$ python3 -q
>>> import numpy as np
>>> import numpy.linalg as la
>>> np.set_printoptions(precision=2, suppress=True, linewidth=100, legacy="1.25")
>>> def rnd(a):
...     return np.round(a, 2) + 0
... 
>>> M = np.array([[-2.0, -1.0, 0.0], [-1.0, -2.0, -1.0], [0.0, -1.0, -3.0]])
>>> # symmetric
>>> w1 = np.array([[-1, 1], [-3, 2], [1, -1]])
>>> c = np.array([0, -2])
>>> hid = np.maximum(M @ w1 + c, 0)
>>> (hid > 0).astype(int)
array([[1, 0],
       [1, 0],
       [0, 0]])
>>> la.matrix_rank(hid)
1
>>> rnd((hid > 0).mean(axis=0))
array([0.67, 0.  ])
>>> basis = np.array([[-1, 1, -1], [2, 0, 0]])
>>> w1 @ basis
array([[ 3, -1,  1],
       [ 7, -3,  3],
       [-3,  1, -1]])
>>> hid @ basis
array([[-5.,  5., -5.],
       [-6.,  6., -6.],
       [ 0.,  0.,  0.]])
>>> w, vecs = la.eigh(M)
>>> rnd(la.svd(M, compute_uv=False))
array([3.8 , 2.45, 0.75])
>>> np.unique(w.round(6) + 0, return_counts=True)[1]
array([1, 1, 1])
>>> w.sum(), np.trace(M)
(-7.0, -7.0)
>>> rnd(w)
array([-3.8 , -2.45, -0.75])
>>> rnd(vecs @ np.diag(w) @ vecs.T)
array([[-2., -1.,  0.],
       [-1., -2., -1.],
       [ 0., -1., -3.]])
>>> rnd(la.eigvalsh(M @ M))
array([ 0.57,  5.98, 14.45])
>>> np.abs(vecs[:, -1]).round(6).argmax()
1
>>> rnd(np.abs(vecs[:, -1]))
array([0.59, 0.74, 0.33])
>>> rng = np.random.default_rng(2730)
>>> lab = rng.permutation(3)
>>> A2 = M[:, lab] * rng.choice([-1, 1], 3)
>>> A2
array([[-0.,  2., -1.],
       [ 1.,  1., -2.],
       [ 3., -0., -1.]])
>>> Uu, _, Vh = la.svd(M.T @ A2)
>>> rnd(la.lstsq(M, A2)[0])
array([[ 0., -1.,  0.],
       [ 0.,  0.,  1.],
       [-1.,  0.,  0.]])
>>> print(lab)
[2 0 1]
>>> w, vecs = la.eigh(M)
>>> vec = np.array([0, 1, 3])
>>> print(rnd(la.eigvalsh(M[1:, 1:])))
[-3.62 -1.38]
>>> rnd(vecs * np.abs(w) @ vecs.T)
array([[2., 1., 0.],
       [1., 2., 1.],
       [0., 1., 3.]])
>>> vec @ M @ vec / (vec @ vec), rnd(w[0]), rnd(w[-1])
(-3.5, -3.8, -0.75)
>>> vecs * np.maximum(w, 0) @ vecs.T
array([[0., 0., 0.],
       [0., 0., 0.],
       [0., 0., 0.]])
>>> print(np.abs(M).sum(axis=1).max(), rnd(np.abs(w).max()))
4.0 3.8
>>> vec @ M @ vec
-35.0
>>> (np.sign(vecs[:, -1].round(6)) == np.sign(vecs[0, -1].round(6))).astype(int)
array([1, 0, 1])
>>> vec = np.array([7, -6, -4])
>>> np.einsum("ij,j->i", M, vec)
array([-8.,  9., 18.])
>>> (M * vec).sum(axis=1)
array([-8.,  9., 18.])
>>> M * vec
array([[-14.,   6.,  -0.],
       [ -7.,  12.,   4.],
       [  0.,   6.,  12.]])
>>> W0 = np.array([[-5.69, 35.37, -5.17],
...     [-27.3, 27.03, 1.28],
...     [14.11, -2.26, -13.62],
...     [19.22, -13.54, -11.82],
...     [14.18, -0.1, -15.72],
...     [9.75, 0.32, 1.1],
...     [5.53, -10.51, -7.62],
...     [-19.72, 11.93, 15.17],
...     [4.7, -17.83, 3.72],
...     [-18.89, -20.85, 7.61]])
>>> W0
array([[ -5.69,  35.37,  -5.17],
       [-27.3 ,  27.03,   1.28],
       [ 14.11,  -2.26, -13.62],
       [ 19.22, -13.54, -11.82],
       [ 14.18,  -0.1 , -15.72],
       [  9.75,   0.32,   1.1 ],
       [  5.53, -10.51,  -7.62],
       [-19.72,  11.93,  15.17],
       [  4.7 , -17.83,   3.72],
       [-18.89, -20.85,   7.61]])
>>> Ac = W0 - W0.mean(axis=1)
Traceback (most recent call last):
  File "<python-input-46>", line 1, in <module>
    Ac = W0 - W0.mean(axis=1)
         ~~~^~~~~~~~~~~~~~~~~
ValueError: operands could not be broadcast together with shapes (10,3) (10,) 
>>> Ac = W0 - W0.mean(axis=0)
>>> Uu, sig, Vh = la.svd(Ac, full_matrices=False)
>>> rnd((sig ** 2).sum() ** 2 / (sig ** 4).sum())
1.9
>>> print(np.abs(Uu[:, 0]).argmax())
1
>>> np.abs(Vh[0]).argmax()
1
>>> proj = W0 @ la.solve(W0.T @ W0, W0.T)
>>> print(rnd(np.diag(proj)))
[0.43 0.57 0.2  0.2  0.27 0.16 0.15 0.28 0.13 0.61]
>>> rnd(proj @ W0[:, 0])
array([ -5.69, -27.3 ,  14.11,  19.22,  14.18,   9.75,   5.53, -19.72,   4.7 , -18.89])
>>> proj = np.triu(np.array([[-1, -1, 1], [-1, 0, -2], [1, 2, 2]]), 1) + np.eye(3)
>>> A2 = proj @ M @ la.inv(proj)
>>> A2
array([[-1., -1., -3.],
       [-1., -1.,  4.],
       [ 0., -1., -5.]])
>>> print(proj @ M - M @ proj)
[[ 1. -1. -2.]
 [ 0.  1.  3.]
 [ 0.  0. -2.]]
>>> print(rnd(np.poly(A2)))
[ 1.  7. 14.  7.]
>>> w1 = np.array([[3, 1, 3, 1, 3], [0, 3, 2, 2, 3], [3, 1, 2, 2, 0]])
>>> c = np.array([-3, 2, 1, -2, 1])
>>> hid = np.maximum(W0 @ w1 + c, 0)
>>> (hid > 0).mean(axis=0)
array([0.3, 0.5, 0.5, 0.4, 0.6])
>>> basis = np.array([[4, -3], [0, 1], [2, -5], [-5, -3], [3, 5]])
>>> w1 @ basis
array([[ 22, -11],
       [  3,   2],
       [  6, -24]])
>>> X = np.load("case18.npy")
>>> print(X)
[[3 3 3 2 0]
 [3 2 0 0 2]
 [0 1 0 1 0]]
>>> A2 = np.array([[2, 2], [1, 1], [0, 0], [2, 1], [2, 2]])
>>> la.matrix_rank(np.vstack([X, A2.T]))
5
>>> A2.T @ X.T
array([[13, 12,  3],
       [11, 12,  2]])
>>> np.einsum("ik,kj->ji", X, A2)
array([[13, 12,  3],
       [11, 12,  2]])
>>> print(np.einsum("ij->j", X))
[6 6 3 3 2]
>>> np.einsum("ik,kj->ij", X, A2)
array([[13, 11],
       [12, 12],
       [ 3,  2]])
>>> r0, g = X[1], X[2]
>>> r0 @ r0
17
>>> print(r0 @ g)
2
>>> p = (r0 @ g) / (r0 @ r0) * r0
>>> rnd(la.norm(r0 + g) ** 2 + la.norm(r0 - g) ** 2)
38.0
>>> rnd(g - p)
array([-0.35,  0.76,  0.  ,  1.  , -0.24])
>>> la.matrix_rank(np.outer(r0, g))
1
>>> rnd(p)
array([0.35, 0.24, 0.  , 0.  , 0.24])
>>> rnd((g - p) @ r0)
0.0
>>> np.outer(r0, g)
array([[0, 3, 0, 3, 0],
       [0, 2, 0, 2, 0],
       [0, 0, 0, 0, 0],
       [0, 0, 0, 0, 0],
       [0, 2, 0, 2, 0]])
>>> r0 = np.array([-5, 0])
>>> print(np.array([np.convolve(row, r0, "same") for row in X]))
[[-15 -15 -15 -10   0]
 [-15 -10   0   0 -10]
 [  0  -5   0  -5   0]]
>>> np.cross(X[0, :3], X[1, :3])
array([-6,  9, -3])
>>> np.convolve(X[0], r0)
array([-15, -15, -15, -10,   0,   0])
>>> np.polyval(r0, X[0])
array([-15, -15, -15, -10,   0])
>>> w1 = np.array([[3, 4], [2, 2], [5, 4], [4, 5], [2, 0]])
>>> c = np.array([3, 3])
>>> hid = np.maximum(X @ w1 + c, 0)
>>> hid
array([[41, 43],
       [20, 19],
       [ 9, 10]])
>>> (hid > 0).mean(axis=0)
array([1., 1.])
>>> la.matrix_rank(hid)
2
>>> (hid > 0).astype(int)
array([[1, 1],
       [1, 1],
       [1, 1]])
>>> basis = np.array([[1, -1], [-2, 1]])
>>> hid @ basis
array([[-45,   2],
       [-18,  -1],
       [-11,   1]])
>>> w1 @ basis
array([[-5,  1],
       [-2,  0],
       [-3, -1],
       [-6,  1],
       [ 2, -2]])
>>> Uu, sig, Vh = la.svd(hid)
>>> rnd(sig)
array([66.86,  1.33])
>>> A2 = Uu[:, :1] @ np.diag(sig[:1]) @ Vh[:1]
>>> rnd(np.abs(hid - A2).max())
0.84
>>> print(rnd(la.norm(hid - A2, 2)), rnd(sig[1]))
1.33 1.33
>>> la.matrix_rank(A2)
1
>>> print(la.matrix_rank(hid, rtol=0.05))
1
>>> feats = np.load("w.npy")
>>> feats
array([[ -9,   1,   1],
       [  2,  31,   1],
       [  2,   1, -10]])
>>> rnd(np.sort(np.abs(la.eigvals(feats))))
array([ 8.08, 11.  , 31.08])
>>> np.allclose(feats, feats.T)
False
>>> la.determinant(feats)
Traceback (most recent call last):
  File "<python-input-110>", line 1, in <module>
    la.determinant(feats)
    ^^^^^^^^^^^^^^
AttributeError: module 'numpy.linalg' has no attribute 'determinant'
>>> lab = rng.permutation(3)
>>> A2 = feats[:, lab] * rng.choice([-1, 1], 3)
>>> print(A2)
[[  1  -9   1]
 [ 31   2   1]
 [  1   2 -10]]
>>> Uu, _, Vh = la.svd(feats.T @ A2)
>>> rnd(Uu @ Vh)
array([[0., 1., 0.],
       [1., 0., 0.],
       [0., 0., 1.]])
>>> O = feats.astype(float).copy()
>>> for j in range(3):
...     O[:, j] -= O[:, :j] @ (O[:, :j].T @ O[:, j])
...     O[:, j] /= la.norm(O[:, j])
... 
>>> rnd(O)
array([[-0.95,  0.22, -0.21],
       [ 0.21,  0.98,  0.04],
       [ 0.21, -0.01, -0.98]])
>>> print(rnd(O.T @ O))
[[1. 0. 0.]
 [0. 1. 0.]
 [0. 0. 1.]]
>>> rnd(O.T @ feats)
array([[ 9.43,  5.83, -2.86],
       [ 0.  , 30.48,  1.27],
       [ 0.  ,  0.  ,  9.6 ]])
>>> vec = np.array([-2, 2, -2])
>>> y = feats @ vec
>>> c, lr = np.zeros(3), 1 / la.norm(feats, 2) ** 2
>>> for i in range(30):
...     c -= lr * feats.T @ (feats @ c - y)
...     if i % 5 == 0: print(i, round(la.norm(feats @ c - y), 2))
... 
0 22.12
5 15.6
10 11.04
15 7.82
20 5.55
25 3.93
>>> rnd(la.cond(feats))
3.88
>>> rnd(c)
array([-1.71,  1.98, -1.77])
>>> E = np.load("run2.npy")
>>> E
array([[-2.,  0.,  0.,  0.,  0.],
       [ 0., -2., -3., -3., -3.],
       [ 0., -3., -2., -3., -3.],
       [ 0., -3., -3., -2., -3.],
       [ 0., -3., -3., -3., -2.]])
>>> # splits into 2 blocks
>>> A2 = la.invert(E)
Traceback (most recent call last):
  File "<python-input-130>", line 1, in <module>
    A2 = la.invert(E)
         ^^^^^^^^^
AttributeError: module 'numpy.linalg' has no attribute 'invert'
>>> A2 = la.inv(E)
>>> print((np.abs(A2) > 1e-9).astype(int))
[[1 0 0 0 0]
 [0 1 1 1 1]
 [0 1 1 1 1]
 [0 1 1 1 1]
 [0 1 1 1 1]]
>>> np.allclose(A2, E.T)
False
>>> rnd(la.cond(E))
11.0
>>> rnd(la.slogdet(E)[0])
1.0
>>> print(rnd(A2))
[[-0.5   0.    0.    0.    0.  ]
 [ 0.    0.73 -0.27 -0.27 -0.27]
 [ 0.   -0.27  0.73 -0.27 -0.27]
 [ 0.   -0.27 -0.27  0.73 -0.27]
 [ 0.   -0.27 -0.27 -0.27  0.73]]
>>> w, vecs = la.eig(E)
>>> rnd(np.sort(la.eigvals(E @ E)))
array([  1.,   1.,   1.,   4., 121.])
>>> rnd(E @ vecs[:, 0] - w[0] * vecs[:, 0])
array([0., 0., 0., 0., 0.])
>>> rnd(np.sort(la.eigvals(E.T)))
array([-11.,  -2.,   1.,   1.,   1.])
>>> print(rnd(np.prod(w)))
22.0
>>> rnd(np.sort(la.eigvals(la.inv(E))))
array([-0.5 , -0.09,  1.  ,  1.  ,  1.  ])
>>> print([round(float(la.det(E[:i, :i])), 2) + 0 for i in range(1, 6)])
[-2.0, 4.0, 10.0, 16.0, 22.0]
>>> try:
...     la.cholesky(E)
... except la.LinAlgError as e:
...     print(e)
... 
Matrix is not positive definite
>>> np.all(la.eigvalsh(E) > 0)
False
